In [1]: import numpy as np

In [2]: import numpy.linalg as la

In [3]: np.set_printoptions(suppress=True, linewidth=120)

In [4]: E = np.array([[1, 0], [0, 2]])

In [5]: E
Out[5]: 
array([[1, 0],
       [0, 2]])

In [6]: E @ E
Out[6]: 
array([[1, 0],
       [0, 4]])

In [7]: [int(la.matrix_rank(la.matrix_power(E, p))) for p in range(1, 3)]
Out[7]: [2, 2]

In [8]: np.prod(np.diag(E)), np.round(la.det(E), 4)
Out[8]: (np.int64(2), np.float64(2.0))

In [9]: data = np.arange(16).reshape(4, 4) + -3

In [10]: data
Out[10]: 
array([[-3, -2, -1,  0],
       [ 1,  2,  3,  4],
       [ 5,  6,  7,  8],
       [ 9, 10, 11, 12]])

In [11]: np.einsum("ii->", data)
Out[11]: np.int64(18)

In [12]: np.round(la.eigvals(data), 4) + 0
Out[12]: array([21.6886, -3.6886,  0.    ,  0.    ])

In [13]: round(la.det(data.T), 4)
Out[13]: np.float64(0.0)

In [14]: np.kron(np.eye(2, dtype=int), data)
Out[14]: 
array([[-3, -2, -1,  0,  0,  0,  0,  0],
       [ 1,  2,  3,  4,  0,  0,  0,  0],
       [ 5,  6,  7,  8,  0,  0,  0,  0],
       [ 9, 10, 11, 12,  0,  0,  0,  0],
       [ 0,  0,  0,  0, -3, -2, -1,  0],
       [ 0,  0,  0,  0,  1,  2,  3,  4],
       [ 0,  0,  0,  0,  5,  6,  7,  8],
       [ 0,  0,  0,  0,  9, 10, 11, 12]])

In [15]: r = la.matrix_rank(data)

In [16]: r
Out[16]: np.int64(2)

In [17]: ns = la.svd(data)[2][r:].T

In [18]: [int(la.matrix_rank(np.delete(data, i, axis=0))) for i in range(4)]
Out[18]: [2, 2, 2, 2]

In [19]: la.matrix_rank(data.T @ data), la.matrix_rank(data @ data.T)
Out[19]: (np.int64(2), np.int64(2))

In [20]: ns.shape
Out[20]: (4, 2)

In [21]: np.round(ns @ ns.T, 4)
Out[21]: 
array([[ 0.3, -0.4, -0.1,  0.2],
       [-0.4,  0.7, -0.2, -0.1],
       [-0.1, -0.2,  0.7, -0.4],
       [ 0.2, -0.1, -0.4,  0.3]])

In [22]: np.allclose(data @ ns, 0)
Out[22]: True

In [23]: Uu, sig, Vh = la.svd(data)

In [24]: evecs = Vh[:(sig > 1e-8).sum()]

In [25]: rng = np.random.default_rng(34)

In [26]: x = data[1] + -1 * data[3] + rng.integers(2) * np.eye(4)[1]

In [27]: x
Out[27]: array([-8., -8., -8., -8.])

In [28]: la.matrix_rank(np.vstack([data, x]))
Out[28]: np.int64(2)

In [29]: np.allclose(evecs.T @ evecs @ x, x)
Out[29]: True

In [30]: round(la.norm(x - evecs.T @ evecs @ x), 4)
Out[30]: np.float64(0.0)

In [31]: np.round(evecs.T @ evecs, 4)
Out[31]: 
array([[ 0.7,  0.4,  0.1, -0.2],
       [ 0.4,  0.3,  0.2,  0.1],
       [ 0.1,  0.2,  0.3,  0.4],
       [-0.2,  0.1,  0.4,  0.7]])

In [32]: Uu, sig = la.svd(data)
---------------------------------------------------------------------------
ValueError                                Traceback (most recent call last)
Cell In[32], line 1
----> 1 Uu, sig = la.svd(data)

ValueError: too many values to unpack (expected 2)

In [33]: Uu, sig, Vh = la.svd(data, full_matrices=False)

In [34]: np.round(np.abs(Vh[0]), 4)
Out[34]: array([0.4116, 0.4679, 0.5242, 0.5805])

In [35]: np.round(np.sqrt((sig ** 2).sum()), 4), np.round(la.norm(data), 4)
Out[35]: (np.float64(25.7682), np.float64(25.7682))

In [36]: np.round(Vh @ Vh.T, 4) + 0
Out[36]: 
array([[1., 0., 0., 0.],
       [0., 1., 0., 0.],
       [0., 0., 1., 0.],
       [0., 0., 0., 1.]])

In [37]: sig.round(4) + 0
Out[37]: array([25.5777,  3.1277,  0.    ,  0.    ])

In [38]: (sig > 1e-8).sum()
Out[38]: np.int64(2)

In [39]: K = np.array([[3.05, 4.0, 4.0, 1.0],
    ...:     [3.0, 4.05, 2.0, 1.0],
    ...:     [3.0, 3.0, 2.05, 0.0],
    ...:     [3.0, 4.0, 4.0, 1.05]])

In [40]: round(la.det(2 * K), 4), round(la.det(K), 4)
Out[40]: (np.float64(-0.0599), np.float64(-0.0037))

In [41]: np.round(la.det(K[::-1]), 4)
Out[41]: np.float64(-0.0037)

In [42]: np.round(la.eigvals(K), 4)
Out[42]: array([10.2462+0.j, -0.1462+0.j,  0.05  +0.j,  0.05  -0.j])

In [43]: round(float(la.eigvals(K).sum().real), 4)
Out[43]: 10.2

In [44]: np.kron(np.eye(2, dtype=int), K)
Out[44]: 
array([[3.05, 4.  , 4.  , 1.  , 0.  , 0.  , 0.  , 0.  ],
       [3.  , 4.05, 2.  , 1.  , 0.  , 0.  , 0.  , 0.  ],
       [3.  , 3.  , 2.05, 0.  , 0.  , 0.  , 0.  , 0.  ],
       [3.  , 4.  , 4.  , 1.05, 0.  , 0.  , 0.  , 0.  ],
       [0.  , 0.  , 0.  , 0.  , 3.05, 4.  , 4.  , 1.  ],
       [0.  , 0.  , 0.  , 0.  , 3.  , 4.05, 2.  , 1.  ],
       [0.  , 0.  , 0.  , 0.  , 3.  , 3.  , 2.05, 0.  ],
       [0.  , 0.  , 0.  , 0.  , 3.  , 4.  , 4.  , 1.05]])

In [45]: np.round(np.poly(K), 4)
Out[45]: array([  1.    , -10.2   ,  -0.485 ,   0.1245,  -0.0037])

In [46]: np.einsum("ii->", K)
Out[46]: np.float64(10.2)

In [47]: la.matrix_rank(K, rtol=0.1)
Out[47]: np.int64(2)

In [48]: la.cond(K) > 100
Out[48]: np.True_

In [49]: C2 = K.T @ K

In [50]: (K @ K.T).shape
Out[50]: (4, 4)

In [51]: mat = np.load("a.npy")

In [52]: mat
Out[52]: 
array([[  6.2929,   3.7635,   1.2542],
       [ -3.2828,  -1.8215,  -0.5874],
       [ -5.1923,  -3.3244,  -1.0301],
       [ -4.6075,  -2.7447,  -1.0177],
       [  1.9226,   1.2632,   0.2833],
       [ -2.4058,  -1.2238,  -0.5394],
       [ -7.4986,  -4.424 ,  -1.4412],
       [  7.5798,   4.5353,   1.4145],
       [ -6.3521,  -3.9845,  -1.3162],
       [ -2.3602,  -1.3528,  -0.3985],
       [ -6.5418,  -3.7887,  -1.2405],
       [ 10.1567,   5.9402,   2.0599],
       [ -3.4007,  -1.9477,  -0.8729],
       [-10.9056,  -6.5533,  -2.0714],
       [ -2.7175,  -1.6416,  -0.4963],
       [  3.6367,   2.1003,   0.7599],
       [ -1.1187,  -0.6865,  -0.3431],
       [  1.1042,   0.7608,   0.1736],
       [ -3.4726,  -1.958 ,  -0.6452],
       [  0.745 ,   0.4352,   0.2366],
       [  5.6817,   3.5469,   1.2478]])

In [53]: Uu, sig, Vh = la.svd(mat)

In [54]: sig.round(4)
Out[54]: array([29.2247,  0.4482,  0.3668])

In [55]: np.argmax(sig[:-1] / (sig[1:] + 1e-6)) + 1
Out[55]: np.int64(1)

In [56]: other = Uu[:, :1] @ np.diag(sig[:1]) @ Vh[:1]

In [57]: la.matrix_rank(other)
Out[57]: np.int64(1)

In [58]: round(la.norm(mat - other, 2), 4), np.round(sig[1], 4)
Out[58]: (np.float64(0.4482), np.float64(0.4482))

In [59]: la.matrix_rank(mat, rtol=0.05)
Out[59]: np.int64(1)

In [60]: np.round(la.norm(mat - other) / la.norm(mat), 4)
Out[60]: np.float64(0.0198)

In [61]: Xc = mat - mat.mean(axis=0)

In [62]: Uu, sig, Vh = la.svd(Xc, full_matrices=False)

In [63]: np.searchsorted(np.cumsum(sig ** 2) / (sig ** 2).sum(), 0.9) + 1
Out[63]: np.int64(1)

In [64]: la.matrix_rank(Xc)
Out[64]: np.int64(3)

In [65]: np.round(sig ** 2 / (sig ** 2).sum(), 4)
Out[65]: array([0.9996, 0.0002, 0.0002])

In [66]: (np.sign(Uu[:, 0]) == np.sign(Uu[0, 0])).astype(int)
Out[66]: array([1, 0, 0, 0, 1, 0, 0, 1, 0, 0, 0, 1, 0, 0, 0, 1, 0, 1, 0, 1, 1])

In [67]: np.abs(Uu[:, 0]).argmax()
Out[67]: np.int64(11)

In [68]: np.round(Vh[0] * np.sign(Vh[0, np.abs(Vh[0]).argmax()]), 4)
Out[68]: array([0.8462, 0.5058, 0.1677])

In [69]: Z = mat[[9, 5]].astype(float)

In [70]: for _ in range(6):
    ...:     z = la.norm(mat[:, None] - Z, axis=-1).argmin(axis=1)
    ...:     Z = np.array([mat[z == j].mean(axis=0) for j in range(2)])
    ...: 

In [71]: z
Out[71]: array([1, 0, 0, 0, 1, 0, 0, 1, 0, 0, 0, 1, 0, 0, 0, 1, 0, 1, 0, 1, 1])

In [72]: np.round(Z[1] - Z[0], 4)
Out[72]: array([9.2443, 5.5202, 1.8518])

In [73]: np.bincount(z)
Out[73]: array([13,  8])

In [74]: Lm = la.cholesky(E)

In [75]: E / np.sqrt(np.outer(np.diag(E), np.diag(E)))
Out[75]: 
array([[1., 0.],
       [0., 1.]])

In [76]: Lm.round(4)
Out[76]: 
array([[1.    , 0.    ],
       [0.    , 1.4142]])

In [77]: M = np.load("case19.npy")

In [78]: M
Out[78]: 
array([[ 0.4344, -0.7746,  0.762 , -1.5325],
       [-0.2564,  1.0994, -1.1836,  2.3259],
       [-0.0382,  0.2138, -1.2026,  3.5698]])

In [79]: other = M / np.sqrt((M ** 2).mean(axis=1, keepdims=True))

In [80]: la.matrix_rank(other) == la.matrix_rank(M)
Out[80]: np.True_

In [81]: arr = np.load("mat.npy")

In [82]: arr
Out[82]: 
array([[0.6 , 0.2 , 0.2 ],
       [0.25, 0.5 , 0.25],
       [0.5 , 0.  , 0.5 ]])

In [83]: Q = E.astype(float).copy()

In [84]: for j in range(2):
    ...:     Q[:, j] -= Q[:, :j] @ (Q[:, :j].T @ Q[:, j])
    ...:     Q[:, j] /= la.norm(Q[:, j])
    ...: 

In [85]: Q.T @ Q
Out[85]: 
array([[1., 0.],
       [0., 1.]])

In [86]: np.round(np.sort(np.abs(la.eigvals(arr))), 4)
Out[86]: array([0.3162, 0.3162, 1.    ])

In [87]: np.round(la.det(arr), 4)
Out[87]: np.float64(0.1)

In [88]: assert arr == arr.T
---------------------------------------------------------------------------
ValueError                                Traceback (most recent call last)
Cell In[88], line 1
----> 1 assert arr == arr.T

ValueError: The truth value of an array with more than one element is ambiguous. Use a.any() or a.all()

In [89]: np.round((arr - arr.T) / 2, 4)
Out[89]: 
array([[ 0.   , -0.025, -0.15 ],
       [ 0.025,  0.   ,  0.125],
       [ 0.15 , -0.125,  0.   ]])

In [90]: np.trace(arr)
Out[90]: np.float64(1.6)

In [91]: arr @ arr
Out[91]: 
array([[0.51, 0.22, 0.27],
       [0.4 , 0.3 , 0.3 ],
       [0.55, 0.1 , 0.35]])

In [92]: np.allclose(arr, arr.T)
Out[92]: False

In [93]: arr.inv()
---------------------------------------------------------------------------
AttributeError                            Traceback (most recent call last)
Cell In[93], line 1
----> 1 arr.inv()

AttributeError: 'numpy.ndarray' object has no attribute 'inv'

In [94]: other = la.inv(arr)

In [95]: np.round(arr @ other, 4) + 0
Out[95]: 
array([[1., 0., 0.],
       [0., 1., 0.],
       [0., 0., 1.]])

In [96]: round(float(la.cond(arr)), 4)
Out[96]: 4.6

In [97]: J = np.load("run0.npy")

In [98]: J
Out[98]: 
array([[4, 4, 4],
       [4, 5, 5],
       [4, 5, 9]])

In [99]: w, evecs = la.eigh(J)

In [100]: np.round(w.sum(), 4), np.trace(J)
Out[100]: (np.float64(18.0), np.int64(18))

In [101]: np.round(evecs @ np.diag(w) @ evecs.T, 4)
Out[101]: 
array([[4., 4., 4.],
       [4., 5., 5.],
       [4., 5., 9.]])

In [102]: np.abs(evecs[:, -1]).round(6).argmax()
Out[102]: np.int64(2)

In [103]: np.round(la.eigvalsh(J + 2 * np.eye(3)), 4)
Out[103]: array([ 2.4414,  4.3898, 17.1689])

In [104]: np.round(evecs.T @ J @ evecs, 4) + 0
Out[104]: 
array([[ 0.4414,  0.    ,  0.    ],
       [ 0.    ,  2.3898,  0.    ],
       [ 0.    ,  0.    , 15.1689]])

In [105]: np.unique(w.round(6) + 0, return_counts=True)[1]
Out[105]: array([1, 1, 1])

In [106]: np.round(la.svd(J, compute_uv=False), 4)
Out[106]: array([15.1689,  2.3898,  0.4414])

In [107]: w.round(4)
Out[107]: array([ 0.4414,  2.3898, 15.1689])
